% ipython --no-banner

In [1]: import numpy as np

In [2]: import numpy.linalg as la

In [3]: np.set_printoptions(precision=3, suppress=True, linewidth=100, floatmode="fixed")

In [4]: rd = lambda a: np.round(a, 3) + 0

In [5]: other = np.array([[0, 1, 1, 1, 0],
   ...:     [3, 0, 0, 1, 2],
   ...:     [2, 0, 3, 2, 2],
   ...:     [0, 0, 0, 1, 3],
   ...:     [2, 3, 1, 3, 1]])

In [6]: m1 = np.triu(other)

In [7]: m1
Out[7]: 
array([[0, 1, 1, 1, 0],
       [0, 0, 0, 1, 2],
       [0, 0, 3, 2, 2],
       [0, 0, 0, 1, 3],
       [0, 0, 0, 0, 1]])

In [8]: la.matrix_rank(m1 - m1[0, 0] * np.eye(5))
Out[8]: np.int64(4)

In [9]: print(rd(np.sort(la.eigvals(m1))))
[0.000 0.000 1.000 1.000 3.000]

In [10]: np.prod(np.diag(m1)), rd(la.det(m1))
Out[10]: (np.int64(0), np.float64(0.0))

In [11]: print(rd(la.det(2 * m1)), rd(la.det(m1)))
0.0 0.0

In [12]: rd(la.eigvals(m1).sum().real)
Out[12]: np.float64(5.0)

In [13]: np.einsum("ii->", m1)
Out[13]: np.int64(5)

In [14]: np.poly(m1)
Out[14]: array([ 1.000, -5.000,  7.000, -3.000,  0.000,  0.000])

In [15]: print(rd(la.det(m1.T)))
0.0

In [16]: print(rd(la.eigvals(m1)))
[0.000 0.000 3.000 1.000 1.000]

In [17]: rd(la.det(m1[::-1]))
Out[17]: np.float64(0.0)

In [18]: U, sig, Vt = la.svd(m1)

In [19]: np.argmax(sig[:-1] / (sig[1:] + 1e-6)) + 1
Out[19]: np.int64(4)

In [20]: rd(sig)
Out[20]: array([5.242, 2.710, 1.027, 0.356, 0.000])

In [21]: other = U[:, :4] @ np.diag(sig[:4]) @ Vt[:4]

In [22]: print(rd(la.norm(m1 - other, 2)), sig[4])
0.0 0.0

In [23]: la.matrix_rank(other)
Out[23]: np.int64(4)

In [24]: la.matrix_rank(m1, rtol=0.05)
Out[24]: np.int64(4)

In [25]: rd(la.norm(m1 - other) / la.norm(m1))
Out[25]: np.float64(0.0)

In [26]: print(rd(np.abs(m1 - other).max()))
0.0

In [27]: K = np.loadtxt("layer4.csv", delimiter=",")

In [28]: K
Out[28]: 
array([[-1.586,  0.645, -0.926],
       [-3.062,  1.252, -1.804],
       [-0.004, -0.003, -0.047],
       [ 3.217, -1.379,  1.714],
       [ 3.184, -1.442,  1.800],
       [ 1.576, -0.683,  0.867],
       [-1.572,  0.671, -0.854],
       [ 3.189, -1.474,  1.838],
       [-3.112,  1.323, -1.846],
       [ 0.012,  0.023,  0.052],
       [ 1.536, -0.613,  0.874],
       [-0.062,  0.009,  0.026],
       [-1.607,  0.696, -0.865],
       [ 0.067,  0.014,  0.012]])

In [29]: Xc = K - K.mean(axis=0)

In [30]: U, sig, Vt = la.svd(Xc, full_matrices=False)

In [31]: rd(Xc.mean(axis=0))
Out[31]: array([0.000, 0.000, 0.000])

In [32]: print(rd(sig ** 2 / (sig ** 2).sum()))
[0.999 0.000 0.000]

In [33]: np.searchsorted(np.cumsum(sig ** 2) / (sig ** 2).sum(), 0.9) + 1
Out[33]: np.int64(1)
